$ python -q
>>> import numpy as np
>>> from numpy import linalg as LA
>>> np.set_printoptions(precision=3, suppress=True, linewidth=200, floatmode="fixed")
>>> F = np.load("block2.npy")
>>> F
array([[-10.658,  -8.118,  -7.474,   4.277,  12.123,  -1.814,   2.263,  -3.765,  -7.697,  -6.453,  -7.308,   6.667],
       [  6.035,  -5.574,  -4.251,   1.116,   4.287,   9.278, -11.421,   2.837,  -1.525,   8.119,  -9.945,   7.161],
       [ -0.268,  -5.809,   2.800,   4.143,   0.528,   7.188,  -9.923,  -5.937,  -2.853,   4.405,  -5.033,   6.420],
       [ -8.087,  -1.737,  -1.174,   1.845,   3.842,  -5.420,   6.370,  -3.043,  -2.865,  -7.721,   1.038,  -0.509],
       [  0.766,   1.009,  -4.010,  -0.901,   2.572,  -1.409,   2.692,   4.620,  -0.382,  -0.664,  -1.119,  -0.931],
       [ -7.567,  -4.326,  -5.984,   2.568,   9.232,  -3.164,   4.887,  -1.171,  -5.068,  -6.832,  -4.198,   2.773],
       [  4.850,  -1.577,  -6.075,  -1.823,   3.772,   2.307,  -1.916,   7.450,  -0.037,   3.734,  -5.132,   2.099],
       [  0.066,   5.565,  -2.753,  -4.071,  -0.494,  -6.891,  10.029,   6.618,   2.625,  -4.800,   5.272,  -6.630],
       [  0.487,  -3.886,   0.367,   2.607,   1.114,   5.281,  -6.803,  -3.110,  -1.349,   3.708,  -4.038,   5.201],
       [  9.209,   4.203,   3.836,  -2.773,  -7.248,   3.828,  -4.904,   3.829,   5.066,   7.347,   2.272,  -2.556],
       [ -3.213,   4.799,   4.205,  -0.890,  -4.763,  -6.020,   6.860,  -2.878,   2.192,  -4.717,   7.360,  -5.683],
       [ 12.614,   7.618,   2.404,  -6.059,  -8.966,   1.792,  -2.044,   9.614,   7.787,   7.810,   4.129,  -5.719],
       [  8.518,  -4.116,  -6.541,  -0.760,   3.947,   8.001,  -9.620,   6.782,  -0.610,   9.215, -10.005,   5.847],
       [ 12.715,   8.091,   0.714,  -6.666,  -8.112,  -0.050,   0.128,  10.074,   7.363,   5.484,   4.994,  -6.881],
       [  7.911,  -3.309,  -4.464,  -0.558,   2.430,   7.153,  -9.284,   6.462,   0.411,   8.918,  -7.697,   4.974]])
>>> def softmax(z):
...     e = np.exp(z - z.max(axis=-1, keepdims=True))
...     return e / e.sum(axis=-1, keepdims=True)
... 
>>> np.round(softmax(10 * F[6]), 3) + 0
array([0.000, 0.000, 0.000, 0.000, 0.000, 0.000, 0.000, 1.000, 0.000, 0.000, 0.000, 0.000])
>>> scores = F @ F.T / np.sqrt(12)
>>> softmax(scores).round(6).argmax(axis=1)
array([ 0,  1,  2,  0,  7,  0, 12,  7,  1, 11, 10, 11, 12, 13, 12])
